$ python3 -q
>>> import numpy as np
>>> from numpy import linalg as LA
>>> np.set_printoptions(precision=2, suppress=True, linewidth=140, legacy="1.25")
>>> A = np.array([[0, 1, 0, 0, 0, 1],
...     [1, 0, 0, 0, 0, 1],
...     [0, 0, 0, 1, 1, 0],
...     [0, 0, 1, 0, 0, 0],
...     [0, 0, 1, 0, 0, 0],
...     [1, 1, 0, 0, 0, 0]])
>>> print(LA.lstsq(A[:-1].T, A[-1])[2])
4
>>> print(np.abs(np.diag(LA.qr(A)[1])) > 1e-9)
[ True  True  True  True False  True]
>>> print(np.round(np.trace(LA.pinv(A) @ A), 2))
5.0
>>> rk = LA.matrix_rank(A)
>>> print(rk)
5
>>> N = LA.svd(A)[2][rk:].T
>>> print([int(LA.matrix_rank(A[:i])) for i in range(1, len(A) + 1)])
[1, 2, 3, 4, 4, 5]
>>> print([int(LA.matrix_rank(np.delete(A, i, axis=0))) for i in range(6)])
[4, 4, 4, 5, 5, 4]
>>> print(N[:, 0] / N[np.abs(N[:, 0]).round(6).argmax(), 0])
[-0. -0. -0.  1. -1. -0.]
>>> J = np.load("out16.npy")
>>> print(J)
[[ 27   0   4   4   0   8   6]
 [  5 -42   0   4   2   9   4]
 [  8   1  28   1   0   1   7]
 [  6   4   5   9   7   5   8]
 [  3   8   0   9  -1   1   4]
 [  2   1   7   7   9 -15   7]
 [  3   5   0   2   0   8 -34]]
>>> vec = np.array([6, -6, -3, -3, -3, 4, -8])
>>> print((J * vec).sum(axis=1))
[ 122  268  -97  -95  -82 -179  286]
>>> print(J @ vec)
[ 122  268  -97  -95  -82 -179  286]
>>> print((J @ vec).argmax())
6
>>> print(J @ np.eye(7)[4])
[ 0.  2.  0.  7. -1.  9.  0.]
>>> print(np.einsum("ij,j->i", J, vec))
[ 122  268  -97  -95  -82 -179  286]
>>> M = np.load("layer4.npy")
>>> print(M)
[[-1. -2.  0. -1.]
 [ 0.  2.  0.  0.]
 [ 2.  0.  0.  2.]
 [ 2.  0. -2.  4.]]
>>> vec = np.array([8, 0, 2, 2])
>>> h1 = np.maximum(M @ vec, 0)
>>> print(np.maximum(M @ (3 * vec), 0))
[ 0.  0. 60. 60.]
>>> rng = np.random.default_rng(656)
>>> z = rng.permutation(4)
>>> print(z)
[3 2 1 0]
>>> M2 = M[z][:, z]
>>> print(round(float(LA.det(M2)), 2), round(LA.det(M[z]), 2))
0.0 0.0
>>> print(np.round(np.sort(np.abs(LA.eigvals(M2))), 2) + 0)
[0. 1. 2. 2.]
>>> print(M2)
[[ 4. -2.  0.  2.]
 [ 2.  0.  0.  2.]
 [ 0.  0.  2.  0.]
 [-1.  0. -2. -1.]]
>>> E = np.loadtxt("test16.csv", delimiter=",")
>>> print(E)
[[ -2.  -2.  -2.  -2.  -2.  -2.  -2.  -2.  -2.]
 [ -2.  -4.  -4.  -4.  -4.  -4.  -4.  -4.  -4.]
 [ -2.  -4.  -6.  -6.  -6.  -6.  -6.  -6.  -6.]
 [ -2.  -4.  -6.  -8.  -8.  -8.  -8.  -8.  -8.]
 [ -2.  -4.  -6.  -8. -10. -10. -10. -10. -10.]
 [ -2.  -4.  -6.  -8. -10. -12. -12. -12. -12.]
 [ -2.  -4.  -6.  -8. -10. -12. -14. -14. -14.]
 [ -2.  -4.  -6.  -8. -10. -12. -14. -16. -16.]
 [ -2.  -4.  -6.  -8. -10. -12. -14. -16. -18.]]
>>> vec = np.array([-1, -1, 2, -2, -3, 2, 1, 3, 3])
>>> target = E @ vec
>>> c, lr = np.zeros(9), 1 / LA.norm(E, 2) ** 2
>>> for i in range(60):
...     c -= lr * E.T @ (E @ c - target)
...     if i % 10 == 0: print(i, round(LA.norm(E @ c - target), 2))
... 
0 31.11
10 27.49
20 24.33
30 21.57
40 19.16
50 17.06
>>> print(c)
[-0.2  -0.31 -0.3  -0.15  0.2   0.76  1.34  1.83  2.11]
>>> print(round(LA.cond(E), 2))
142.67
>>> evals, V = LA.eigh(E)
>>> print(LA.svd(E, compute_uv=False))
[73.32  8.3   3.1   1.67  1.09  0.8   0.65  0.56  0.51]
>>> print((evals > 1e-8).sum(), (evals < -1e-8).sum())
0 9
>>> print(np.unique(evals.round(6) + 0, return_counts=True)[1])
[1 1 1 1 1 1 1 1 1]
>>> print(evals)
[-73.32  -8.3   -3.1   -1.67  -1.09  -0.8   -0.65  -0.56  -0.51]
>>> print(LA.eigvalsh(E @ E))
[   0.26    0.31    0.42    0.64    1.19    2.79    9.6    68.84 5375.94]
>>> evals, V = LA.eigh(E)
>>> vec = np.array([0, 0, 0, 5, 1, 0, 2, 2, 1])
>>> print(V * np.abs(evals) @ V.T)
[[ 2.  2.  2.  2.  2.  2.  2.  2.  2.]
 [ 2.  4.  4.  4.  4.  4.  4.  4.  4.]
 [ 2.  4.  6.  6.  6.  6.  6.  6.  6.]
 [ 2.  4.  6.  8.  8.  8.  8.  8.  8.]
 [ 2.  4.  6.  8. 10. 10. 10. 10. 10.]
 [ 2.  4.  6.  8. 10. 12. 12. 12. 12.]
 [ 2.  4.  6.  8. 10. 12. 14. 14. 14.]
 [ 2.  4.  6.  8. 10. 12. 14. 16. 16.]
 [ 2.  4.  6.  8. 10. 12. 14. 16. 18.]]
>>> print(vec @ E @ vec)
-1160.0
>>> print(round(float(vec @ E @ vec / (vec @ vec)), 2), round(evals[0], 2), round(evals[-1], 2))
-33.14 -73.32 -0.51
>>> print(LA.eigvalsh(E[1:, 1:]))
[-72.91  -7.96  -2.85  -1.5   -0.96  -0.71  -0.58  -0.52]
>>> f = np.array([-3, -2])
>>> print(np.correlate(E[7], E[0], "full"))
[  4.  12.  24.  40.  60.  84. 112. 144. 176. 172. 164. 152. 136. 116.  92.  64.  32.]
>>> print(np.convolve(E[7], f))
[ 6. 16. 26. 36. 46. 56. 66. 76. 80. 32.]
>>> mat = np.load("w.npy")
>>> print(mat)
[[ -7.82   1.51   1.92   0.5   -1.34]
 [ -4.28   0.52  -4.15   0.06  -3.57]
 [ -6.25  -0.27   5.76   0.1   -2.59]
 [ -9.43   0.05  -4.3   -0.35  -8.31]
 [ 21.29   1.27   0.18  -0.01  -4.  ]
 [ 10.72  -1.73   0.39  -0.49   4.74]
 [-19.64   1.23  -1.34   0.11  -4.92]
 [  7.25  -0.48  -0.37  -0.44  -2.91]
 [ -0.91   2.01   2.71   0.31   5.58]
 [  2.47   1.15  -0.11   0.2   -8.49]
 [  5.83  -1.21  -1.14   0.33  -0.44]
 [ -8.12  -2.05   1.39   0.27   0.51]
 [ 17.5    1.54   0.26  -0.5   -2.25]
 [ -3.58   2.41  -3.19  -0.29   0.52]
 [ -5.94  -3.19   0.05  -0.01  -3.58]
 [ -2.74  -0.23   0.03   0.33   2.1 ]
 [  3.75  -0.07  -2.29  -0.58  -3.85]
 [ -2.26  -1.21   0.44  -1.66   6.22]
 [  3.45   0.7   -4.27  -1.12   9.99]
 [  8.8    2.44   1.92  -0.95   1.23]
 [  2.05   1.39   2.63  -0.32  -5.64]
 [-15.77  -1.01   3.51  -1.08  -1.19]
 [ -1.47   1.73   2.83  -1.33   0.22]
 [ -4.65  -0.41  -2.83  -0.71   0.87]
 [ 20.78   0.22  -2.22   0.74   7.36]]
>>> M2 = mat / LA.norm(mat, axis=1, keepdims=True)
>>> G = M2 @ M2.T
>>> print(LA.norm(M2, axis=1))
[1. 1. 1. 1. 1. 1. 1. 1. 1. 1. 1. 1. 1. 1. 1. 1. 1. 1. 1. 1. 1. 1. 1. 1. 1.]
>>> print(np.argwhere(np.triu(np.abs(G) > 0.95, 1)))
[[ 0 10]
 [ 0 21]
 [ 0 24]
 [ 4  7]
 [ 4 11]
 [ 4 12]
 [ 5  6]
 [ 5 24]
 [ 6 24]
 [ 7 12]
 [ 7 15]
 [ 9 17]
 [10 21]
 [11 12]
 [11 21]
 [21 24]]
>>> M2 = np.c_[mat[:, :3] @ np.array([[0, -1, -1], [-1, 2, -1], [0, 1, 2]]), np.array([2, 1, 2, 0, 2, 2, 1, 0, 2, 1, 1, 0, 0, 2, 1, 0, 0, 2, 0, 1, 0, 2, 2, 2, 2])]
>>> print(M2)
[[ -1.51  12.76  10.15   2.  ]
 [ -0.52   1.17  -4.54   1.  ]
 [  0.27  11.47  18.04   2.  ]
 [ -0.05   5.23   0.78   0.  ]
 [ -1.27 -18.57 -22.2    2.  ]
 [  1.73 -13.79  -8.21   2.  ]
 [ -1.23  20.76  15.73   1.  ]
 [  0.48  -8.58  -7.51   0.  ]
 [ -2.01   7.64   4.32   2.  ]
 [ -1.15  -0.28  -3.84   1.  ]
 [  1.21  -9.39  -6.9    1.  ]
 [  2.05   5.41  12.95   0.  ]
 [ -1.54 -14.16 -18.52   0.  ]
 [ -2.41   5.21  -5.21   2.  ]
 [  3.19  -0.39   9.23   1.  ]
 [  0.23   2.31   3.03   0.  ]
 [  0.07  -6.18  -8.26   0.  ]
 [  1.21   0.28   4.35   2.  ]
 [ -0.7   -6.32 -12.69   0.  ]
 [ -2.44  -2.    -7.4    1.  ]
 [ -1.39   3.36   1.82   0.  ]
 [  1.01  17.26  23.8    2.  ]
 [ -1.73   7.76   5.4    2.  ]
 [  0.41   1.    -0.6    2.  ]
 [ -0.22 -22.56 -25.44   2.  ]]
>>> print(LA.matrix_rank(np.c_[mat, M2]))
6
>>> print(np.round(LA.norm(M2 - mat @ LA.lstsq(mat, M2)[0], axis=0), 2) + 0)
[0.   0.   0.   6.42]
>>> f = np.array([-1, 2])
>>> print(np.cross(M2[22, :3], M2[5, :3]))
[10.76 -4.86 10.43]
>>> print(np.convolve(M2[22], f))
[  1.73 -11.22  10.12   8.8    4.  ]
>>> arr = np.array([[3, 2, 1],
...     [2, 1, 2],
...     [0, 1, 2],
...     [1, 2, 0],
...     [1, 0, 2],
...     [0, 0, 2],
...     [2, 3, 2],
...     [2, 0, 1],
...     [3, 3, 2]])
>>> f, v = arr[8], arr[7]
>>> print(f @ v)
8
>>> pr = (f @ v) / (f @ f) * f
>>> print(LA.matrix_rank(np.outer(f, v)))
1
>>> print(np.round(LA.norm(f + v) ** 2 + LA.norm(f - v) ** 2, 2))
54.0
>>> print(np.outer(f, v))
[[6 0 3]
 [6 0 3]
 [4 0 2]]
>>> feats = np.loadtxt("mat.csv", delimiter=",")
>>> print(feats)
[[0. 1. 0. 0. 0. 0. 0. 0. 0. 0.]
 [0. 0. 0. 0. 0. 1. 0. 0. 0. 0.]
 [0. 0. 0. 0. 0. 0. 0. 0. 1. 0.]
 [1. 0. 0. 0. 0. 0. 0. 0. 0. 0.]
 [0. 0. 0. 1. 0. 0. 0. 0. 0. 0.]
 [0. 0. 0. 0. 0. 0. 0. 0. 0. 1.]
 [0. 0. 0. 0. 0. 0. 0. 1. 0. 0.]
 [0. 0. 1. 0. 0. 0. 0. 0. 0. 0.]
 [0. 0. 0. 0. 0. 0. 1. 0. 0. 0.]
 [0. 0. 0. 0. 1. 0. 0. 0. 0. 0.]]
>>> z = rng.permutation(10)
>>> M2 = feats[:, z] * rng.choice([-1, 1], 10)
>>> print(M2)
[[ 0.  0. -0. -0. -0. -0.  0.  0.  0. -1.]
 [ 1.  0. -0. -0. -0. -0.  0.  0.  0. -0.]
 [ 0.  0. -0. -0. -0. -1.  0.  0.  0. -0.]
 [ 0.  0. -0. -1. -0. -0.  0.  0.  0. -0.]
 [ 0.  0. -1. -0. -0. -0.  0.  0.  0. -0.]
 [ 0.  1. -0. -0. -0. -0.  0.  0.  0. -0.]
 [ 0.  0. -0. -0. -0. -0.  0.  0.  1. -0.]
 [ 0.  0. -0. -0. -0. -0.  1.  0.  0. -0.]
 [ 0.  0. -0. -0. -1. -0.  0.  0.  0. -0.]
 [ 0.  0. -0. -0. -0. -0.  0.  1.  0. -0.]]
>>> left, _, VT = LA.svd(feats.T @ M2)
>>> print(LA.lstsq(feats, M2)[0])
[[ 0.  0.  0. -1.  0.  0.  0.  0.  0.  0.]
 [ 0.  0.  0.  0.  0.  0.  0.  0.  0. -1.]
 [ 0.  0.  0.  0.  0.  0.  1.  0.  0.  0.]
 [ 0.  0. -1.  0.  0.  0.  0.  0.  0.  0.]
 [ 0.  0.  0.  0.  0.  0.  0.  1.  0.  0.]
 [ 1.  0.  0.  0.  0.  0.  0.  0.  0.  0.]
 [ 0.  0.  0.  0. -1.  0.  0.  0.  0.  0.]
 [ 0.  0.  0.  0.  0.  0.  0.  0.  1.  0.]
 [ 0.  0.  0.  0.  0. -1.  0.  0.  0.  0.]
 [ 0.  1.  0.  0.  0.  0.  0.  0.  0.  0.]]
>>> print(z)
[5 9 3 0 6 8 2 4 7 1]
>>> X = np.load("arr.npy")
>>> print(X)
[[ -2.  -9.   8.  -4.]
 [  6.  15. -12.   6.]
 [  8.  15. -11.   7.]
 [  6.   9.  -6.   6.]]
>>> left, s, VT = LA.svd(X)
>>> V = VT[:(s > 1e-8).sum()]
>>> vec = X[1] + 4 * X[0] + rng.integers(2) * np.eye(4)[2]
>>> print(vec)
[ -2. -21.  20. -10.]
>>> print(LA.matrix_rank(np.vstack([X, vec])))
3
>>> print(round(LA.norm(vec - V.T @ V @ vec), 2))
0.0
>>> print(np.diag(V.T @ V))
[0.89 0.56 0.56 1.  ]
>>> print(np.abs(np.diag(LA.qr(X)[1])) > 1e-9)
[ True  True False  True]
>>> print(X @ LA.pinv(X) @ X)
[[ -2.  -9.   8.  -4.]
 [  6.  15. -12.   6.]
 [  8.  15. -11.   7.]
 [  6.   9.  -6.   6.]]
>>> print(LA.lstsq(X[:-1].T, X[-1])[2])
3
>>> M2 = np.array([[-3, 1], [0, 3]])
>>> cent = np.kron(M2, X)
>>> print(LA.matrix_rank(cent))
6
>>> print(cent.shape)
(8, 8)
>>> print(cent)
[[  6.  27. -24.  12.  -2.  -9.   8.  -4.]
 [-18. -45.  36. -18.   6.  15. -12.   6.]
 [-24. -45.  33. -21.   8.  15. -11.   7.]
 [-18. -27.  18. -18.   6.   9.  -6.   6.]
 [ -0.  -0.   0.  -0.  -6. -27.  24. -12.]
 [  0.   0.  -0.   0.  18.  45. -36.  18.]
 [  0.   0.  -0.   0.  24.  45. -33.  21.]
 [  0.   0.  -0.   0.  18.  27. -18.  18.]]
>>> rk = LA.matrix_rank(X)
>>> print(rk)
3
>>> N = LA.svd(X)[2][rk:].T
>>> print(N.shape)
(4, 1)
>>> print(np.round(N[:, 0] / N[np.abs(N[:, 0]).round(6).argmax(), 0], 2) + 0)
[-0.5  1.   1.   0. ]
>>> print(np.allclose(X @ N, 0))
True
